% python3 -q
>>> import numpy as np
>>> np.set_printoptions(precision=3, suppress=True, linewidth=140, sign=" ")
>>> def rd(a):
...     return np.round(a, 3) + 0
... 
>>> J = np.load("w.npy")
>>> J
array([[ 0.537, -0.178,  0.782],
       [-0.537,  0.508, -0.716],
       [ 0.06 , -0.808, -0.319],
       [-0.851,  0.978, -0.9  ],
       [ 0.06 ,  0.912,  0.617],
       [-0.139,  0.922,  0.354],
       [ 0.235, -0.786,  0.03 ],
       [ 0.235, -0.786,  0.03 ],
       [-0.178, -0.919, -0.744],
       [-0.363,  0.   , -0.611],
       [-0.793,  0.821, -0.915],
       [-0.508,  0.604, -0.647],
       [ 0.793, -0.653,  0.937],
       [-0.02 ,  0.851,  0.43 ],
       [-0.881, -0.08 , -0.989],
       [-0.508,  0.977, -0.168],
       [ 0.291,  0.1  ,  0.537],
       [ 0.235,  0.08 ,  0.446],
       [ 0.   , -0.363, -0.149],
       [-0.414,  0.345, -0.592],
       [ 0.235, -0.592,  0.178],
       [ 0.834,  0.02 ,  0.978]])
>>> rd(J[17] @ J[9])
np.float64(-0.358)
>>> rd(np.linalg.norm(J, "nuc"))
np.float64(7.062)
>>> rd(np.linalg.norm(J) ** 2 / np.linalg.norm(J, 2) ** 2)
np.float64(1.544)
>>> rd(np.linalg.norm(J, 2))
np.float64(3.884)
>>> rd(np.linalg.norm(J, 1)), rd(np.linalg.norm(J, np.inf))
(np.float64(12.283), np.float64(2.729))
>>> z = J[:, 2] > np.median(J[:, 2])
>>> u = J[z].mean(axis=0) - J[~z].mean(axis=0)
>>> ((J - J.mean(axis=0)) @ u > 0).astype(int)
array([ 1,  0,  1,  0,  1,  1,  1,  1,  0,  0,  0,  0,  1,  1,  0,  0,  1,  1,  1,  0,  1,  1])
>>> rd(u)
array([ 0.752, -0.198,  1.097])
>>> rd((((J - J.mean(axis=0)) @ u > 0) == z).mean())
np.float64(0.909)
>>> np.argsort(-np.abs(u).round(6), kind="stable")
array([ 2,  0,  1])
>>> Ac = (J - J.mean(axis=0)) / J.std(axis=0)
>>> np.argwhere(np.abs(Ac) > 2)
array([], shape=(0, 2), dtype=int64)
>>> c = np.linalg.lstsq(np.delete(Ac, 1, axis=1), Ac[:, 1])[0]
>>> rd(c)
array([-2.036,  1.701])
>>> np.abs(c).argmax()
np.int64(0)
>>> rd(1 - np.var(Ac[:, 1] - np.delete(Ac, 1, axis=1) @ c))
np.float64(0.835)
>>> vec = np.array([1, -1, 1])
>>> rhs = J @ vec
>>> rd(np.linalg.lstsq(J, rhs)[0])
array([ 1., -1.,  1.])
>>> rd(np.linalg.solve(J.T @ J, J.T @ rhs))
array([ 1., -1.,  1.])
>>> rd(np.linalg.pinv(J) @ J)
array([[ 1.,  0.,  0.],
       [ 0.,  1.,  0.],
       [ 0.,  0.,  1.]])
>>> rng = np.random.default_rng(5473)
>>> rhs = rhs + 0.05 * rng.normal(size=22)
>>> rd(rhs)
array([ 1.481, -1.763,  0.526, -2.687, -0.247, -0.711,  1.038,  1.004, -0.054, -0.979, -2.576, -1.721,  2.44 , -0.431, -1.712, -1.734,
        0.702,  0.573,  0.194, -1.236,  0.959,  1.801])
>>> c, *_ = np.linalg.lstsq(J, rhs)
>>> rd(J.T @ (rhs - J @ c))
array([ 0.,  0.,  0.])
>>> rd(np.linalg.norm(rhs - J @ c))
np.float64(0.207)
>>> c.round()
array([ 1., -1.,  1.])
>>> feats = np.load("dump.npy")
>>> rd(feats)
array([[-3.001,  1.908, -0.232, -8.063, -1.272,  0.67 ,  4.498],
       [ 2.732, -1.594,  0.055,  8.459,  1.576, -1.126, -3.833],
       [ 3.737, -3.456,  1.472,  1.576, -1.58 ,  3.077, -7.582],
       [ 2.944, -1.84 ,  0.193,  8.158,  1.341, -0.772, -4.354],
       [-2.704,  1.562, -0.037, -8.492, -1.605,  1.17 ,  3.766],
       [-3.483,  2.534, -0.62 , -6.849, -0.539, -0.382,  5.807],
       [ 3.847, -3.301,  1.233,  3.639, -0.873,  2.236, -7.333],
       [-2.561,  1.403,  0.049, -8.646, -1.745,  1.386,  3.426],
       [ 0.374,  0.736, -1.038,  8.639,  3.012, -3.61 ,  1.225],
       [-3.369,  2.375, -0.516, -7.224, -0.745, -0.093,  5.477],
       [-2.006,  2.626, -1.635,  5.193,  3.106, -4.442,  5.483],
       [ 0.581, -1.549,  1.336, -7.673, -3.206,  4.137, -3.033],
       [ 3.661, -2.812,  0.814,  6.039,  0.132,  0.938, -6.376],
       [-3.343,  3.391, -1.645,  0.94 ,  2.292, -3.838,  7.332],
       [ 2.824, -3.142,  1.693, -2.965, -2.748,  4.245, -6.702],
       [ 0.962,  0.204, -0.819,  8.973,  2.796, -3.166,  0.053],
       [-1.933,  0.739,  0.388, -9.034, -2.255,  2.206,  1.999],
       [-1.515,  2.275, -1.554,  6.208,  3.201, -4.411,  4.676],
       [-3.804,  3.42 , -1.391, -2.373,  1.321, -2.777,  7.538],
       [ 3.525, -3.447,  1.593,  0.022, -2.038,  3.579, -7.495],
       [ 0.228, -1.256,  1.234, -8.091, -3.157,  3.97 , -2.378],
       [ 1.703, -2.413,  1.588, -5.842, -3.173,  4.433, -4.991],
       [-3.621,  2.746, -0.765, -6.255, -0.236, -0.797,  6.241],
       [ 0.644,  0.495, -0.941,  8.818,  2.923, -3.418,  0.693],
       [-1.813,  0.617,  0.446, -9.065, -2.337,  2.342,  1.736],
       [ 3.832, -3.379,  1.329,  2.909, -1.137,  2.558, -7.472],
       [ 2.505, -1.341, -0.082,  8.7  ,  1.798, -1.469, -3.293],
       [-1.701,  0.505,  0.5  , -9.083, -2.408,  2.464,  1.494],
       [ 2.286, -2.815,  1.667, -4.517, -3.016,  4.415, -5.922],
       [-2.337,  2.847, -1.672,  4.387,  2.997, -4.407,  5.999],
       [-0.201, -0.889,  1.098, -8.502, -3.062,  3.724, -1.563],
       [ 3.806, -3.418,  1.387,  2.409, -1.309,  2.762, -7.534],
       [ 3.796, -3.427,  1.403,  2.264, -1.358,  2.82 , -7.547],
       [ 3.796, -3.427,  1.403,  2.259, -1.359,  2.821, -7.548]])
>>> # rank 2
>>> dist = np.linalg.norm(feats[:, None] - feats[None], axis=-1)
>>> dist[14].round(6).argsort(kind="stable")[:4]
array([ 14,  28,  19,  21])
>>> rd(np.linalg.norm(feats, axis=1))
array([ 10.,  10.,  10.,  10.,  10.,  10.,  10.,  10.,  10.,  10.,  10.,  10.,  10.,  10.,  10.,  10.,  10.,  10.,  10.,  10.,  10.,  10.,
        10.,  10.,  10.,  10.,  10.,  10.,  10.,  10.,  10.,  10.,  10.,  10.])
>>> rd(dist[:5, :5])
array([[  0.   ,  19.972,  17.938,  19.999,   1.152],
       [ 19.972,   0.   ,   9.774,   0.817,  20.   ],
       [ 17.938,   9.774,   0.   ,   9.053,  17.399],
       [ 19.999,   0.817,   9.053,   0.   ,  19.979],
       [  1.152,  20.   ,  17.399,  19.979,   0.   ]])
>>> np.flatnonzero(dist[14] < dist.mean() / 2)
array([  2,  14,  19,  21,  28,  31,  32,  33])
>>> dist.mean(axis=1).argmax()
np.int64(29)
>>> w1 = np.array([[-1, 0, 2, 2],
...     [1, 0, -3, -2],
...     [-3, 0, 3, -3],
...     [0, 0, 1, 1],
...     [-3, -1, -2, -3],
...     [0, -2, -3, 3],
...     [0, -1, -2, -1]])
>>> c = np.array([1, 0, 1, 0])
>>> hid = np.maximum(feats @ w1 + c, 0)
>>> (hid > 0).astype(int)
array([[ 1,  0,  0,  0],
       [ 0,  1,  1,  1],
       [ 0,  1,  1,  1],
       [ 0,  1,  1,  1],
       [ 1,  0,  0,  0],
       [ 1,  0,  0,  0],
       [ 0,  1,  1,  1],
       [ 1,  0,  0,  0],
       [ 0,  1,  1,  0],
       [ 1,  0,  0,  0],
       [ 1,  1,  0,  0],
       [ 1,  0,  1,  1],
       [ 0,  1,  1,  1],
       [ 1,  0,  0,  0],
       [ 0,  1,  1,  1],
       [ 0,  1,  1,  0],
       [ 1,  0,  0,  0],
       [ 0,  1,  0,  0],
       [ 1,  0,  0,  0],
       [ 0,  1,  1,  1],
       [ 1,  0,  0,  1],
       [ 1,  0,  1,  1],
       [ 1,  0,  0,  0],
       [ 0,  1,  1,  0],
       [ 1,  0,  0,  0],
       [ 0,  1,  1,  1],
       [ 0,  1,  1,  1],
       [ 1,  0,  0,  0],
       [ 0,  1,  1,  1],
       [ 1,  0,  0,  0],
       [ 1,  0,  0,  1],
       [ 0,  1,  1,  1],
       [ 0,  1,  1,  1],
       [ 0,  1,  1,  1]])
>>> np.linalg.matrix_rank(hid)
np.int64(4)
>>> C = np.array([[-7, 0, -8], [-6, -2, -6], [-9, 5, 5], [1, -7, 7]])
>>> (hid @ C).round(6).argmax(axis=1)
array([ 1,  2,  2,  2,  1,  1,  2,  1,  1,  1,  1,  2,  2,  1,  2,  1,  1,  1,  1,  2,  2,  2,  1,  1,  1,  2,  2,  1,  2,  1,  2,  2,  2,
        2])
>>> w1 @ C
array([[ -9,  -4,  32],
       [ 18,  -1, -37],
       [ -9,  36,  18],
       [ -8,  -2,  12],
       [ 42,  13,  -1],
       [ 42, -32,  18],
       [ 23,  -1, -11]])
